$ python3 -q
>>> import numpy as np
>>> import numpy.linalg as la
>>> np.set_printoptions(suppress=True, linewidth=100)
>>> def rnd(a):
...     return np.round(a, 1) + 0
... 
>>> E = np.load("dump.npy")
>>> E
array([[  4.8,   2.6,  10.8,  -2.6],
       [-15. ,   2.6,  -4.9,   3.8],
       [ -3.5,   4.4,   1.6, -11.9],
       [  7.3,  14. ,  13.4,   7.7],
       [ -6.8,  -3.5,   1.8,   1.6],
       [-12.4,  -7.8,  -1.2,  -0.8],
       [-10. ,  -5.6,  -2.5,  -4.1],
       [-11.7,   0.5,  -5.9,   9.3],
       [ -4.1,  10. ,   6.8,   0.6],
       [  0.9,   8.2,   4.8,   5.2],
       [-17.5,   2.1,  -1.5,  -2.2],
       [ -1.7,   0.8,   3.5,   1.5],
       [ 11.1,  -9. ,  -6.6,  -2.3],
       [  0.1,  -7.6,  -4.2,  -1.7],
       [  0.1,  10.7,   3.4,  10.1],
       [  9.5,  -2.2,  -0.8,   0.5],
       [  3.6,   9.7,   4.4,  10.1]])
>>> Ac = E - E.mean(axis=0)
>>> Uu, sv, vt = la.svd(Ac, full_matrices=False)
>>> rnd(Ac.mean(axis=0))
array([0., 0., 0., 0.])
>>> (np.sign(Uu[:, 0]) == np.sign(Uu[0, 0])).astype(int)
array([1, 0, 0, 1, 0, 0, 0, 0, 1, 1, 0, 1, 0, 0, 1, 1, 1])
>>> la.matrix_rank(Ac)
np.int64(4)
>>> np.unravel_index(np.abs(E).argmax(), E.shape)
(np.int64(10), np.int64(0))
>>> rnd(E.sum(axis=1))
array([ 15.6, -13.5,  -9.4,  42.4,  -6.9, -22.2, -22.2,  -7.8,  13.3,  19.1, -19.1,   4.1,  -6.8,
       -13.4,  24.3,   7. ,  27.8])
>>> rnd(E.sum(axis=0))
array([-45.3,  29.9,  22.9,  24.8])
>>> rnd(la.norm(E))
np.float64(57.3)
>>> np.count_nonzero(E)
np.int64(68)
>>> rnd(la.svd(E, compute_uv=False))
array([39.4, 34.4, 20.6, 11. ])
>>> def softmax(z):
...     e = np.exp(z - z.max(axis=-1, keepdims=True))
...     return e / e.sum(axis=-1, keepdims=True)
... 
>>> rnd(softmax(E[11]))
array([0. , 0.1, 0.8, 0.1])
>>> rnd(softmax(E[11] + 5))
array([0. , 0.1, 0.8, 0.1])
>>> rnd(softmax(E).sum(axis=1))
array([1., 1., 1., 1., 1., 1., 1., 1., 1., 1., 1., 1., 1., 1., 1., 1., 1.])
>>> att = E @ E.T / np.sqrt(4)
>>> softmax(att).round(6).argmax(axis=1)
array([ 3,  1,  2,  3,  5,  5, 10,  7,  3,  3, 10,  3, 12, 12,  3, 12,  3])
>>> dist = la.norm(E[:, None] - E[None], axis=-1)
>>> dist.mean(axis=1).argmax()
np.int64(3)
>>> dist.shape
(17, 17)
>>> dist[10].round(6).argsort(kind="stable")[:4]
array([10,  1,  6,  5])
>>> M = np.array([[0, -1, 0, 0], [0, 0, 0, -4], [0, -3, 0, 0], [0, 0, 0, 0]])
>>> # rank 2
>>> C2 = E.T @ E
>>> rnd(la.eigvalsh(C2)[::-1])
array([1556.1, 1182.9,  422.8,  120.6])
>>> la.matrix_rank(C2)
np.int64(4)
>>> la.cond(M) > 100
np.True_
>>> np.argsort(-la.norm(M, axis=0).round(6), kind="stable")[:3]
array([3, 1, 0])
